% python3 -q
>>> import numpy as np
>>> import numpy.linalg as la
>>> np.set_printoptions(precision=1, suppress=True, linewidth=140, floatmode="fixed")
>>> def tidy(a):
...     return np.round(a, 1) + 0
... 
>>> K = np.loadtxt("dump.csv", delimiter=",")
>>> print(K)
[[ 4.6  4.3 -1.9 -0.6 -0.6  2.2]
 [ 2.0  0.0 -1.6  1.4  0.2 -2.0]
 [ 1.9  4.5  1.4 -0.3  0.4  0.0]
 [ 0.9  2.7  2.2  1.8  0.7 -0.4]
 [ 2.8  0.5 -0.7 -0.8  0.6  2.1]
 [-4.2 -1.7  1.9  0.7 -1.1 -2.3]
 [-1.3 -0.1  3.9  2.5  1.1  6.0]
 [-5.2 -5.7  1.7 -2.1 -1.9 -5.6]
 [-1.5  0.1 -2.4  0.0  4.6 -0.5]
 [ 1.3 -2.0  1.0  2.5 -2.2 -4.9]
 [ 2.3  4.5  0.0  0.4 -0.2  1.4]
 [-2.0 -5.0  0.1 -0.2  0.6 -2.0]
 [-1.8 -0.3  0.7  1.3 -1.8 -3.4]
 [-0.2 -3.8 -0.3 -0.6  2.4  0.2]
 [-2.5  2.4  0.6 -0.4 -1.1 -0.4]
 [ 3.6  2.4 -0.2  1.8 -2.7 -5.1]
 [ 1.0 -2.4 -0.4  0.6  1.8 -2.0]
 [-0.2 -1.6  0.0 -4.0  2.5  5.6]
 [ 0.5  3.2  2.7  2.3 -0.3  3.1]
 [-8.3  1.0  1.8  2.7 -1.4 -0.1]
 [-1.6  0.2 -0.8 -1.7 -1.9  1.8]
 [-3.8 -0.4 -3.3 -0.8  3.7 -3.8]
 [ 1.7 -0.1 -1.2  0.7 -1.8  2.4]
 [-2.0  1.0 -0.8  1.6 -0.6 -0.9]
 [ 0.8 -4.5  3.4  0.6  2.3 -2.6]
 [ 2.6 -1.2  2.8 -2.8 -2.2 -4.4]
 [-1.6 -2.5 -1.5 -2.0  2.0  1.5]
 [ 0.4  2.5 -0.4  1.3 -2.1  4.5]
 [ 1.8 -2.4  2.3  0.7  1.1 -1.0]
 [ 1.8 -3.6  2.3 -0.6 -3.3 -0.8]]
>>> Ac = K - K.mean(axis=0)
>>> left, sigma, vt = la.svd(Ac, full_matrices=False)
>>> print((np.sign(left[:, 0]) == np.sign(left[0, 0])).astype(int))
[1 1 1 1 1 0 1 0 0 0 1 0 0 0 1 1 0 1 1 0 1 0 1 0 0 0 0 1 0 0]
>>> print(np.abs(vt[0]).argmax())
5
>>> print(tidy(sigma))
[19.4 15.1 13.1 11.2  8.5  6.5]
>>> D = la.norm(K[:, None] - K[None], axis=-1)
>>> print(tidy(la.norm(K, axis=1)))
[ 7.0  3.5  5.1  4.1  3.7  5.6  7.8 10.1  5.4  6.5  5.3  5.8  4.5  4.6  3.7  7.4  3.8  7.5  5.7  9.1  3.6  7.4  3.7  3.1  6.7  6.9  4.6
  5.7  4.1  5.8]
>>> print(tidy(D[:5, :5]))
[[0.0 6.9 4.9 6.9 4.5]
 [6.9 0.0 6.0 5.1 4.8]
 [4.9 6.0 0.0 3.1 5.1]
 [6.9 5.1 3.1 0.0 5.5]
 [4.5 4.8 5.1 5.5 0.0]]
>>> print(D.mean(axis=1).argmax())
7
>>> print(D.shape)
(30, 30)
>>> print(D[21].round(6).argsort(kind="stable")[:4])
[21  8 23 16]
>>> print(tidy(la.norm(K - K.mean(axis=0), axis=1)))
[7.6 3.6 5.4 4.0 4.3 5.0 7.8 9.6 5.6 6.0 5.7 5.4 4.0 4.5 3.7 7.3 3.6 7.9 5.8 8.8 3.9 7.3 4.2 3.0 6.2 6.6 4.8 6.2 3.7 5.5]
>>> print((D + 1e9 * np.eye(30)).round(6).argmin(axis=1))
[10 16 10  2 22 12 18 11 21 12  2 13  5 26 23  9 28 26  3  5 14  8  4 14 28 29 13 22 16 28]
